$ python -q
>>> import numpy as np
>>> import numpy.linalg as la
>>> np.set_printoptions(precision=4, suppress=True, linewidth=140, sign=" ")
>>> tidy = lambda a: np.round(a, 4) + 0
>>> arr = np.array([[-1, 0, 0, 2, 2, 0, 0, 2],
...     [0, -1, -2, 0, -1, -1, -2, 1],
...     [1, 0, 0, 0, 1, -1, -2, -1],
...     [1, 0, 0, -1, 2, -2, 2, 1],
...     [1, 2, 0, -2, -2, -2, -1, -2],
...     [1, -2, 2, 2, 0, -1, 2, -2],
...     [-2, -2, 0, 2, -1, -2, 0, 2],
...     [-1, -1, 1, 0, -2, 1, 1, -2]])
>>> C2 = arr.T @ arr
>>> C2
array([[ 10,   5,   1,  -7,   3,  -3,   0,  -8],
       [  5,  14,  -3, -12,   1,   2,  -5,  -3],
       [  1,  -3,   9,   4,   0,   1,   9,  -8],
       [ -7, -12,   4,  17,   4,   0,   4,   7],
       [  3,   1,   0,   4,  19,   0,   4,  10],
       [ -3,   2,   1,   0,   0,  16,   1,  -2],
       [  0,  -5,   9,   4,   4,   1,  18,  -2],
       [ -8,  -3,  -8,   7,  10,  -2,  -2,  23]])
>>> np.allclose(C2, C2.T)
True
>>> tidy(la.eigvalsh(C2)[::-1])
array([ 40.9001,  31.5454,  22.5822,  17.1906,   9.0397,   3.7626,   0.8428,   0.1367])
>>> x = np.ones(8)
>>> for _ in range(5):
...     x = C2 @ x
...     x /= la.norm(x)
...     print(round(x @ C2 @ x, 4))
... 
29.8867
35.4627
38.749
40.1
40.5879
>>> tidy(la.eigvalsh(C2)[-1])
np.float64(40.9001)
>>> x = np.array([7, 5, -3, 3, 5, 1, 5, 0])
>>> np.einsum("ij,j->i", arr, x)
array([  9, -15,   1,  22,  -6,   6, -25, -19])
>>> (arr @ x).argmax()
np.int64(3)
>>> arr @ np.ones(8)
array([ 5., -6., -2.,  3., -6.,  2., -3., -3.])
>>> la.norm(arr @ x) <= la.norm(arr, 2) * la.norm(x) + 1e-9
np.True_
>>> O, V = la.qr(arr[:, :1])[0], la.qr(arr[:, 1:])[0]
>>> sig = la.svd(O.T @ V, compute_uv=False)
>>> tidy(la.norm(O @ O.T - V @ V.T, 2))
np.float64(1.0)
>>> tidy(sig)
array([ 0.9596])
>>> tidy(np.degrees(np.arccos(sig.clip(0, 1))))
array([ 16.3334])
>>> (sig > 0.9).sum()
np.int64(1)
>>> W0 = np.loadtxt("mat.csv", delimiter=",")
>>> tidy(W0)
array([[ 0.1579,  0.1579,  0.2632,  0.2105,  0.    ,  0.1053,  0.0526,  0.0526],
       [ 0.0455,  0.2727,  0.1818,  0.0909,  0.0455,  0.1818,  0.0909,  0.0909],
       [ 0.0714,  0.1786,  0.2143,  0.1429,  0.1429,  0.0357,  0.0714,  0.1429],
       [ 0.0417,  0.2083,  0.2083,  0.1667,  0.0833,  0.1667,  0.    ,  0.125 ],
       [ 0.1852,  0.    ,  0.0741,  0.0741,  0.2222,  0.1111,  0.1852,  0.1481],
       [ 0.1379,  0.1724,  0.1724,  0.1379,  0.1034,  0.0345,  0.1034,  0.1379],
       [ 0.08  ,  0.08  ,  0.2   ,  0.2   ,  0.08  ,  0.12  ,  0.12  ,  0.12  ],
       [ 0.1   ,  0.1333,  0.0333,  0.1667,  0.1667,  0.1333,  0.1333,  0.1333]])
>>> x = np.array([3, 0, 2, 2, 1, 2, 3, 3])
>>> rhs = W0 @ x
>>> tidy(rhs)
array([ 1.9474,  1.6364,  1.7857,  1.6667,  2.2963,  1.931 ,  2.08  ,  1.9333])
>>> tidy(la.solve(W0, rhs + W0[:, 1]))
array([ 3.,  1.,  2.,  2.,  1.,  2.,  3.,  3.])
>>> tidy(la.solve(W0, -1 * rhs))
array([-3.,  0., -2., -2., -1., -2., -3., -3.])
>>> rng = np.random.default_rng(6129)
>>> lab = rng.permutation(8)
>>> lab
array([ 3,  0,  4,  5,  2,  6,  1,  7])
>>> out = W0[lab][:, lab]
>>> tidy(la.det(out)), tidy(la.det(W0[lab]))
(np.float64(0.0), np.float64(0.0))
>>> tidy(out)
array([[ 0.1667,  0.0417,  0.0833,  0.1667,  0.2083,  0.    ,  0.2083,  0.125 ],
       [ 0.2105,  0.1579,  0.    ,  0.1053,  0.2632,  0.0526,  0.1579,  0.0526],
       [ 0.0741,  0.1852,  0.2222,  0.1111,  0.0741,  0.1852,  0.    ,  0.1481],
       [ 0.1379,  0.1379,  0.1034,  0.0345,  0.1724,  0.1034,  0.1724,  0.1379],
       [ 0.1429,  0.0714,  0.1429,  0.0357,  0.2143,  0.0714,  0.1786,  0.1429],
       [ 0.2   ,  0.08  ,  0.08  ,  0.12  ,  0.2   ,  0.12  ,  0.08  ,  0.12  ],
       [ 0.0909,  0.0455,  0.0455,  0.1818,  0.1818,  0.0909,  0.2727,  0.0909],
       [ 0.1667,  0.1   ,  0.1667,  0.1333,  0.0333,  0.1333,  0.1333,  0.1333]])
>>> tidy(np.diag(out))
array([ 0.1667,  0.1579,  0.2222,  0.0345,  0.2143,  0.12  ,  0.2727,  0.1333])
>>> tidy(np.trace(out))
np.float64(1.3216)
>>> u = np.array([-1, 4, 3, 4, 0, -2, -3, -3])
>>> out = W0 + np.outer(u, np.eye(8)[6])
>>> la.matrix_rank(out - W0)
np.int64(1)
>>> data = np.load("dump.npy")
>>> data
array([[ 1,  0,  2],
       [-1,  0,  2],
       [-2,  2,  2]])
>>> out = la.inv(data)
>>> tidy(la.det(data) * la.det(out))
np.float64(1.0)
>>> np.allclose(out, data.T)
False
>>> tidy(la.det(data) * out)
array([[-4.,  4.,  0.],
       [-2.,  6., -4.],
       [-2., -2.,  0.]])
>>> data @ out
array([[ 1.,  0.,  0.],
       [ 0.,  1.,  0.],
       [ 0.,  0.,  1.]])
>>> tidy(la.inv(out))
array([[ 1.,  0.,  2.],
       [-1.,  0.,  2.],
       [-2.,  2.,  2.]])
>>> tidy(la.slogdet(data)[0])
np.float64(-1.0)
>>> out = data / np.sqrt((data ** 2).mean(axis=1, keepdims=True))
>>> tidy(out[0])
array([ 0.7746,  0.    ,  1.5492])
>>> tidy(la.norm(out, axis=1))
array([ 1.7321,  1.7321,  1.7321])
>>> tidy(data - data.mean(axis=1, keepdims=True))
array([[ 0.    , -1.    ,  1.    ],
       [-1.3333, -0.3333,  1.6667],
       [-2.6667,  1.3333,  1.3333]])
>>> la.matrix_rank(data - data.mean(axis=1, keepdims=True))
np.int64(2)
>>> u = np.array([1, 2])
>>> np.correlate(data[2], data[0], "full")
array([-4,  4,  2,  2,  2])
>>> np.convolve(data[2], u)
array([-2, -2,  6,  4])
>>> out = la.inv(arr)
>>> tidy(la.cond(arr))
np.float64(17.2965)
>>> tidy(la.slogdet(arr)[0])
np.float64(1.0)
>>> tidy(la.inv(out))
array([[-1.,  0.,  0.,  2.,  2.,  0.,  0.,  2.],
       [ 0., -1., -2.,  0., -1., -1., -2.,  1.],
       [ 1.,  0.,  0.,  0.,  1., -1., -2., -1.],
       [ 1.,  0.,  0., -1.,  2., -2.,  2.,  1.],
       [ 1.,  2.,  0., -2., -2., -2., -1., -2.],
       [ 1., -2.,  2.,  2.,  0., -1.,  2., -2.],
       [-2., -2.,  0.,  2., -1., -2.,  0.,  2.],
       [-1., -1.,  1.,  0., -2.,  1.,  1., -2.]])
>>> np.allclose(out, arr.T)
False
>>> feats = np.load("layer1.npy")
>>> feats
array([[-0.39, -0.13,  0.26, -0.26],
       [-0.21, -0.07,  0.14, -0.14],
       [-0.36, -0.12,  0.24, -0.24],
       [ 0.96,  0.32, -0.64,  0.64],
       [ 0.27,  0.09, -0.18,  0.18],
       [ 0.15,  0.05, -0.1 ,  0.1 ],
       [ 0.15,  0.05, -0.1 ,  0.1 ],
       [ 0.12,  0.04, -0.08,  0.08]])
>>> x = np.array([-1, 2, -2, -2])
>>> h1 = np.maximum(feats @ x, 0)
>>> np.flatnonzero(h1 > 1e-9)
array([ 0,  1,  2])
>>> tidy(feats.T @ h1)
array([-0.1086, -0.0362,  0.0724, -0.0724])
>>> tidy(h1)
array([ 0.13,  0.07,  0.12,  0.  ,  0.  ,  0.  ,  0.  ,  0.  ])
>>> tidy(feats @ la.pinv(feats) @ feats)
array([[-0.39, -0.13,  0.26, -0.26],
       [-0.21, -0.07,  0.14, -0.14],
       [-0.36, -0.12,  0.24, -0.24],
       [ 0.96,  0.32, -0.64,  0.64],
       [ 0.27,  0.09, -0.18,  0.18],
       [ 0.15,  0.05, -0.1 ,  0.1 ],
       [ 0.15,  0.05, -0.1 ,  0.1 ],
       [ 0.12,  0.04, -0.08,  0.08]])
>>> np.allclose(feats[:-1].T @ la.lstsq(feats[:-1].T, feats[-1])[0], feats[-1])
True
>>> la.lstsq(feats[:-1].T, feats[-1])[2]
np.int32(1)
>>> np.argsort(-la.norm(feats, axis=0).round(6), kind="stable")[:3]
array([ 0,  2,  3])
>>> tidy(la.norm(feats, 2) / la.norm(feats))
np.float64(1.0)
>>> out = feats / np.sqrt((feats ** 2).mean(axis=1, keepdims=True))
>>> tidy(out[0])
array([-1.4142, -0.4714,  0.9428, -0.9428])
>>> tidy(feats - feats.mean(axis=1, keepdims=True))
array([[-0.26,  0.  ,  0.39, -0.13],
       [-0.14,  0.  ,  0.21, -0.07],
       [-0.24,  0.  ,  0.36, -0.12],
       [ 0.64,  0.  , -0.96,  0.32],
       [ 0.18,  0.  , -0.27,  0.09],
       [ 0.1 ,  0.  , -0.15,  0.05],
       [ 0.1 ,  0.  , -0.15,  0.05],
       [ 0.08,  0.  , -0.12,  0.04]])
>>> tidy(la.norm(out, axis=1))
array([ 2.,  2.,  2.,  2.,  2.,  2.,  2.,  2.])
>>> left, sig, Vt = la.svd(feats)
>>> V = Vt[:(sig > 1e-8).sum()]
>>> x = feats[1] + 4 * feats[6] + rng.integers(2) * np.eye(4)[3]
>>> x
array([ 0.39,  0.13, -0.26,  1.26])
>>> tidy(la.norm(x - V.T @ V @ x))
np.float64(0.8819)
>>> tidy(np.diag(V.T @ V))
array([ 0.5   ,  0.0556,  0.2222,  0.2222])
>>> K = np.diag(np.array([2, 2, 0]))
>>> K
array([[ 2,  0,  0],
       [ 0,  2,  0],
       [ 0,  0,  0]])
>>> ang = np.radians(60)
>>> r_ = np.eye(3)
>>> r_[1, 1] = r_[0, 0] = np.cos(ang)
>>> r_[1, 0], r_[0, 1] = -np.sin(ang), np.sin(ang)
>>> tidy(r_)
array([[ 0.5  ,  0.866,  0.   ],
       [-0.866,  0.5  ,  0.   ],
       [ 0.   ,  0.   ,  1.   ]])
>>> out = data @ r_.T
>>> np.allclose(data @ data.T, out @ out.T)
True
>>> tidy(out)
array([[ 0.5   , -0.866 ,  2.    ],
       [-0.5   ,  0.866 ,  2.    ],
       [ 0.7321,  2.7321,  2.    ]])
>>> tidy(la.svd(data, compute_uv=False)), tidy(la.svd(out, compute_uv=False))
(array([ 4.0468,  2.1934,  0.9013]), array([ 4.0468,  2.1934,  0.9013]))
>>> tidy(np.abs(out - data).max(axis=0))
array([ 2.7321,  0.866 ,  0.    ])
>>> r = la.matrix_rank(K)
>>> r
np.int64(2)
>>> N = la.svd(K)[2][r:].T
>>> [int(la.matrix_rank(np.delete(K, i, axis=0))) for i in range(3)]
[1, 1, 2]
>>> [int(la.matrix_rank(K[:i])) for i in range(1, len(K) + 1)]
[1, 2, 2]
>>> K @ N
array([[ 0.],
       [ 0.],
       [ 0.]])
>>> la.matrix_rank(K.T @ K), la.matrix_rank(K @ K.T)
(np.int64(2), np.int64(2))
>>> N.shape
(3, 1)
>>> [int(la.matrix_rank(la.matrix_power(K, p))) for p in range(1, 4)]
[2, 2, 2]
>>> la.matrix_rank(K - K[0, 0] * np.eye(3))
np.int64(1)
>>> la.matrix_power(K - np.diag(np.diag(K)), 3)
array([[ 0,  0,  0],
       [ 0,  0,  0],
       [ 0,  0,  0]])
>>> np.prod(np.diag(K)), tidy(la.det(K))
(np.int64(0), np.float64(0.0))
>>> A = np.load("out13.npy")
>>> A
array([[-1.    , -3.8192,  0.8192, -1.1808,  1.5904,  3.8192],
       [-1.    , -2.0254, -0.9746, -2.9746,  2.4873,  2.0254],
       [-1.    , -1.2136, -1.7864, -3.7864,  2.8932,  1.2136],
       [-1.    , -7.6173,  4.6173,  2.6173, -0.3086,  7.6173],
       [-1.    , -1.6811, -1.3189, -3.3189,  2.6595,  1.6811],
       [-1.    , -4.1078,  1.1078, -0.8922,  1.4461,  4.1078],
       [-1.    , -5.146 ,  2.146 ,  0.146 ,  0.927 ,  5.146 ],
       [-1.    , -6.3224,  3.3224,  1.3224,  0.3388,  6.3224],
       [-1.    , -2.0495, -0.9505, -2.9505,  2.4753,  2.0495],
       [-1.    , -2.1248, -0.8752, -2.8752,  2.4376,  2.1248],
       [-1.    , -4.2575,  1.2575, -0.7425,  1.3712,  4.2575],
       [-1.    , -3.7972,  0.7972, -1.2028,  1.6014,  3.7972],
       [-1.    , -3.9256,  0.9256, -1.0744,  1.5372,  3.9256],
       [-1.    , -5.7943,  2.7943,  0.7943,  0.6028,  5.7943],
       [-1.    , -3.2663,  0.2663, -1.7337,  1.8668,  3.2663]])
>>> np.argsort(-la.norm(A, axis=0).round(6), kind="stable")[:3]
array([ 1,  5,  3])
>>> [round(float(x), 4) for x in la.svd(A, compute_uv=False)[:3]]
[24.3922, 11.2564, 0.0001]
>>> la.matrix_rank(A, rtol=0.1)
np.int64(2)
>>> left, sig, Vt = la.svd(A)
>>> tidy(sig)
array([ 24.3922,  11.2564,   0.0001,   0.    ,   0.    ,   0.    ])
>>> np.argmax(sig[:-1] / (sig[1:] + 1e-6)) + 1
np.int64(2)
>>> out = left[:, :2] @ np.diag(sig[:2]) @ Vt[:2]
>>> tidy(la.norm(A - out, 2)), tidy(sig[2])
(np.float64(0.0001), np.float64(0.0001))
>>> tidy(np.abs(A - out).max())
np.float64(0.0)
>>> tidy(out)
array([[-1.    , -3.8192,  0.8192, -1.1808,  1.5904,  3.8192],
       [-1.    , -2.0254, -0.9746, -2.9746,  2.4873,  2.0254],
       [-1.    , -1.2136, -1.7864, -3.7864,  2.8932,  1.2136],
       [-1.    , -7.6173,  4.6173,  2.6173, -0.3086,  7.6173],
       [-1.    , -1.6811, -1.3189, -3.3189,  2.6595,  1.6811],
       [-1.    , -4.1078,  1.1078, -0.8922,  1.4461,  4.1078],
       [-1.    , -5.146 ,  2.146 ,  0.146 ,  0.927 ,  5.146 ],
       [-1.    , -6.3224,  3.3224,  1.3224,  0.3388,  6.3224],
       [-1.    , -2.0495, -0.9505, -2.9505,  2.4753,  2.0495],
       [-1.    , -2.1248, -0.8752, -2.8752,  2.4376,  2.1248],
       [-1.    , -4.2575,  1.2575, -0.7425,  1.3712,  4.2575],
       [-1.    , -3.7972,  0.7972, -1.2028,  1.6014,  3.7972],
       [-1.    , -3.9256,  0.9256, -1.0744,  1.5372,  3.9256],
       [-1.    , -5.7943,  2.7943,  0.7943,  0.6028,  5.7943],
       [-1.    , -3.2663,  0.2663, -1.7337,  1.8668,  3.2663]])
>>> mat = np.array([[-4, 3, -2, 5, 2], [1, 5, 2, 0, 0], [-2, 2, 4, -2, -5]])
>>> mat
array([[-4,  3, -2,  5,  2],
       [ 1,  5,  2,  0,  0],
       [-2,  2,  4, -2, -5]])
>>> out = mat / la.norm(mat, axis=1, keepdims=True)
>>> C2 = out @ out.T
>>> (C2 - 2 * np.eye(3)).round(6).argmax(axis=1)
array([ 1,  2,  1])
>>> tidy(C2)
array([[ 1.    ,  0.1678, -0.2525],
       [ 0.1678,  1.    ,  0.4013],
       [-0.2525,  0.4013,  1.    ]])
>>> (np.abs(C2) > 0.9).astype(int)
array([[ 1,  0,  0],
       [ 0,  1,  0],
       [ 0,  0,  1]])
>>> tidy(C2[2])
array([-0.2525,  0.4013,  1.    ])
>>> E = np.loadtxt("sample11.csv", delimiter=",")
>>> E
array([[ 1., -1.],
       [-1.,  1.]])
>>> tidy(la.norm(E, 2) / la.norm(E))
np.float64(1.0)
>>> la.matrix_rank(E, rtol=0.1)
np.int64(1)
>>> np.argsort(-la.norm(E, axis=0).round(6), kind="stable")[:3]
array([ 0,  1])
>>> [round(float(x), 4) for x in la.svd(E, compute_uv=False)[:3]]
[2.0, 0.0]
>>> left, sig, Vt = la.svd(E)
>>> V = Vt[:(sig > 1e-8).sum()]
>>> x = E[1] + -3 * E[0] + rng.integers(2) * np.eye(2)[0]
>>> x
array([-3.,  4.])
>>> la.matrix_rank(np.vstack([E, x]))
np.int64(2)
>>> np.allclose(V.T @ V @ x, x)
False
>>> W1 = np.array([[0, 1, -3], [3, 3, 2]])
>>> c = np.array([9, 2, 8])
>>> hid = np.maximum(E @ W1 + c, 0)
>>> hid
array([[  6.,   0.,   3.],
       [ 12.,   4.,  13.]])
>>> (hid > 0).astype(int)
array([[ 1,  0,  1],
       [ 1,  1,  1]])
>>> (hid > 0).mean(axis=0)
array([ 1. ,  0.5,  1. ])
>>> Z = np.array([[0, 3], [3, 4], [3, 0]])
>>> (hid @ Z).round(6).argmax(axis=1)
array([ 1,  1])
>>> W1 @ Z
array([[-6,  4],
       [15, 21]])
